>>> import numpy as np
>>> np.set_printoptions(precision=1, suppress=True, linewidth=160, sign=" ")
>>> def rnd(a):
...     return np.round(a, 1) + 0
... 
>>> E = np.array([[-3, 0, 0], [0, 5, 0], [0, 0, 8]])
>>> E.T @ E
array([[  9,   0,   0],
       [  0,  25,   0],
       [  0,   0,  64]])
>>> rnd(np.linalg.svd(E, compute_uv=False))
array([ 8.,  5.,  3.])
>>> print(E[:, 1] @ E[:, 2])
0
>>> (np.linalg.matrix_power((E != 0) + (E.T != 0) + np.eye(3), 3) > 0).astype(int)
array([[ 1,  0,  0],
       [ 0,  1,  0],
       [ 0,  0,  1]])
>>> E @ E
array([[  9,   0,   0],
       [  0,  25,   0],
       [  0,   0,  64]])
>>> (E != 0).astype(int)
array([[ 1,  0,  0],
       [ 0,  1,  0],
       [ 0,  0,  1]])
>>> ev, vecs = np.linalg.eigh(E)
>>> rnd(np.linalg.svd(E, compute_uv=False))
array([ 8.,  5.,  3.])
>>> print(vecs @ np.diag(ev) @ vecs.T)
[[-3.  0.  0.]
 [ 0.  5.  0.]
 [ 0.  0.  8.]]
>>> print(np.unique(ev.round(6) + 0, return_counts=True)[1])
[ 1  1  1]
>>> ev.sum(), np.trace(E)
(np.float64(10.0), np.int64(10))
>>> vecs.T @ vecs
array([[ 1.,  0.,  0.],
       [ 0.,  1.,  0.],
       [ 0.,  0.,  1.]])
>>> np.abs(vecs[:, -1]).round(6).argmax()
np.int64(2)
>>> [round(float(np.linalg.det(E[:i, :i])), 2) + 0 for i in range(1, 4)]
[-3.0, -15.0, -120.0]
>>> ev, vecs = np.linalg.eig(E)
>>> rnd(np.sort(np.linalg.eigvals(E.T)))
array([-3.,  5.,  8.])
>>> ev
array([-3.,  5.,  8.])
>>> np.prod(ev)
np.float64(-120.0)
>>> X = np.load("x.npy")
>>> rnd(X)
array([[-1.1,  1.6, -0.3, -0.4],
       [-2. ,  1.2, -1.6,  1.2],
       [-0.5,  0.3, -0.4,  0.3],
       [ 0.5, -0.9,  0.1,  0.3],
       [-0.8,  1. , -0.4,  0. ],
       [ 1.3, -0.6,  1.1, -0.9]])
>>> Y = X / np.linalg.norm(X, axis=1, keepdims=True)
>>> G = Y @ Y.T
>>> rnd(np.degrees(np.arccos(np.clip(G[0, 2], -1, 1))))
np.float64(44.9)
>>> rnd(G)
array([[ 1. ,  0.7,  0.7, -1. ,  1. , -0.6],
       [ 0.7,  1. ,  1. , -0.6,  0.8, -1. ],
       [ 0.7,  1. ,  1. , -0.6,  0.9, -1. ],
       [-1. , -0.6, -0.6,  1. , -0.9,  0.4],
       [ 1. ,  0.8,  0.9, -0.9,  1. , -0.8],
       [-0.6, -1. , -1. ,  0.4, -0.8,  1. ]])
>>> print(rnd(G[0]))
[ 1.   0.7  0.7 -1.   1.  -0.6]
>>> left, s, VT = np.linalg.svd(G)
>>> vecs = VT[:(s > 1e-8).sum()]
>>> rng = np.random.default_rng(6215)
>>> x0 = G[4] + 3 * G[0] + rng.integers(2) * np.eye(6)[5]
>>> print(rnd(x0))
[ 4.   2.9  3.  -3.9  3.9 -2.5]
>>> print(rnd(np.diag(vecs.T @ vecs)))
[ 0.4  0.3  0.3  0.4  0.2  0.4]
>>> rnd(np.linalg.norm(x0 - vecs.T @ vecs @ x0))
np.float64(0.0)
>>> np.allclose(vecs.T @ vecs @ x0, x0)
True
>>> M = np.load("w.npy")
>>> rnd(M)
array([[ 1. ,  0. ,  0. , -0.3],
       [ 0. ,  1. ,  0. ,  0. ],
       [ 0. ,  0. ,  1. ,  0. ],
       [ 0.3,  0. ,  0. ,  1. ]])
>>> x0 = np.array([1, -8, 7, 2])
>>> print(rnd(M.T @ (M @ x0)))
[ 1. -8.  7.  2.]
>>> rnd(np.sort(np.abs(np.degrees(np.angle(np.linalg.eigvals(M))))))
array([  0.,   0.,  15.,  15.])
>>> [p for p in range(1, 25) if np.allclose(np.linalg.matrix_power(M, p), np.eye(4))]
[24]
>>> rnd(np.linalg.det(M))
np.float64(1.0)
>>> rnd(np.linalg.inv(M))
array([[ 1. ,  0. ,  0. ,  0.3],
       [ 0. ,  1. ,  0. ,  0. ],
       [ 0. ,  0. ,  1. ,  0. ],
       [-0.3,  0. ,  0. ,  1. ]])
>>> print(rnd(np.abs(np.linalg.eigvals(M))))
[ 1.  1.  1.  1.]
>>> rnd(np.linalg.norm(x0)), rnd(np.linalg.norm(M @ x0))
(np.float64(10.9), np.float64(10.9))
>>> rnd(M @ M.T)
array([[ 1.,  0.,  0.,  0.],
       [ 0.,  1.,  0.,  0.],
       [ 0.,  0.,  1.,  0.],
       [ 0.,  0.,  0.,  1.]])
>>> feats = np.loadtxt("run9.csv", delimiter=",")
>>> feats
array([[-2.,  1.,  1.,  1.],
       [ 1., -2.,  1.,  1.],
       [ 1.,  1., -2.,  1.],
       [ 1.,  1.,  1., -2.]])
>>> ev, vecs = np.linalg.eigh(feats)
>>> rnd(ev.sum()), np.trace(feats)
(np.float64(-8.0), np.float64(-8.0))
>>> rnd(np.abs(vecs[:, -1]))
array([ 0.5,  0.5,  0.5,  0.5])
>>> np.abs(vecs[:, -1]).round(6).argmax()
np.int64(0)
>>> rnd(vecs.T @ vecs)
array([[ 1.,  0.,  0.,  0.],
       [ 0.,  1.,  0.,  0.],
       [ 0.,  0.,  1.,  0.],
       [ 0.,  0.,  0.,  1.]])
>>> rnd(ev)
array([-3., -3., -3.,  1.])
>>> print(rnd(np.linalg.eigvalsh(feats @ feats)))
[ 1.  9.  9.  9.]
>>> print(rnd(np.linalg.svd(feats, compute_uv=False)))
[ 3.  3.  3.  1.]
>>> print(np.unique(ev.round(6) + 0, return_counts=True)[1])
[ 3  1]
>>> x0 = np.array([7, 3, 5])
>>> rhs = E @ x0
>>> coef, lr = np.zeros(3), 1 / np.linalg.norm(E, 2) ** 2
>>> for i in range(300):
...     coef -= lr * E.T @ (E @ coef - rhs)
...     if i % 50 == 0: print(i, round(np.linalg.norm(E @ coef - rhs), 1))
... 
0 20.2
50 0.0
100 0.0
150 0.0
200 0.0
250 0.0
>>> rnd(coef)
array([ 7.,  3.,  5.])
>>> rnd(np.linalg.cond(E))
np.float64(2.7)
>>> J = np.load("layer15.npy")
>>> J
array([[-2,  4,  0,  0],
       [-3,  5,  0,  0],
       [ 0,  0, -2,  4],
       [ 0,  0, -3,  5]])
>>> left, s, VT = np.linalg.svd(J)
>>> rnd(s)
array([ 7.3,  7.3,  0.3,  0.3])
>>> Y = left[:, :2] @ np.diag(s[:2]) @ VT[:2]
>>> np.linalg.matrix_rank(Y)
np.int64(2)
>>> print(rnd(np.linalg.norm(J - Y, 2)), rnd(s[2]))
0.3 0.3
>>> J.ravel(order="F")
array([-2, -3,  0,  0,  4,  5,  0,  0,  0,  0, -2, -3,  0,  0,  4,  5])
>>> J.reshape(-1, 2)
array([[-2,  4],
       [ 0,  0],
       [-3,  5],
       [ 0,  0],
       [ 0,  0],
       [-2,  4],
       [ 0,  0],
       [-3,  5]])
>>> J.reshape(4, 5)
Traceback (most recent call last):
  File "<python-input-74>", line 1, in <module>
    J.reshape(4, 5)
    ~~~~~~~~~^^^^^^
ValueError: cannot reshape array of size 16 into shape (4,5)
>>> J.reshape(2, -1)
array([[-2,  4,  0,  0, -3,  5,  0,  0],
       [ 0,  0, -2,  4,  0,  0, -3,  5]])
>>> T = J.reshape(4, 2, -1)
>>> T.shape
(4, 2, 2)
>>> np.einsum("ihd,ihd->ih", T, T)
array([[ 20,   0],
       [ 34,   0],
       [  0,  20],
       [  0,  34]])
>>> np.einsum("ihd,jhd->hij", T, T).shape
(2, 4, 4)
>>> np.swapaxes(T, 1, 2)[0]
array([[-2,  0],
       [ 4,  0]])
>>> labels = rng.permutation(4)
>>> labels
array([ 0,  3,  1,  2])
>>> Y = J[labels][:, labels]
>>> np.allclose(Y, J)
False
>>> np.trace(Y)
np.int64(6)
>>> np.diag(Y)
array([-2,  5,  5, -2])
>>> Z = np.sign(np.array([[4, 0, -2, 4], [-5, 2, 5, -4], [-4, 5, -1, 5], [4, 1, -1, -2]]))
>>> Y = (np.tril(Z, -1) + np.eye(4)) @ (np.triu(Z, 1) + np.eye(4))
>>> ev = np.array([7, 8, 7, 7])
>>> K = np.rint(Y * ev @ np.linalg.inv(Y)) + 0
>>> K
array([[ 7.,  0.,  0.,  0.],
       [-3.,  5.,  1.,  2.],
       [-3., -2.,  8.,  2.],
       [-3., -2.,  1.,  9.]])
>>> proj = np.triu(np.array([[-2, 1, 1, -2], [2, 0, 0, 1], [-2, -2, 2, -2], [2, -1, 2, 0]]), 1) + np.eye(4)
>>> Y = proj @ K @ np.linalg.inv(proj)
>>> rnd(np.poly(Y))
array([    1.,   -29.,   315., -1519.,  2744.])
>>> print(proj @ K - K @ proj)
[[ 0.  0.  0.  0.]
 [-3.  1.  4.  0.]
 [ 6.  7.  1. -6.]
 [ 0.  3.  3. -2.]]
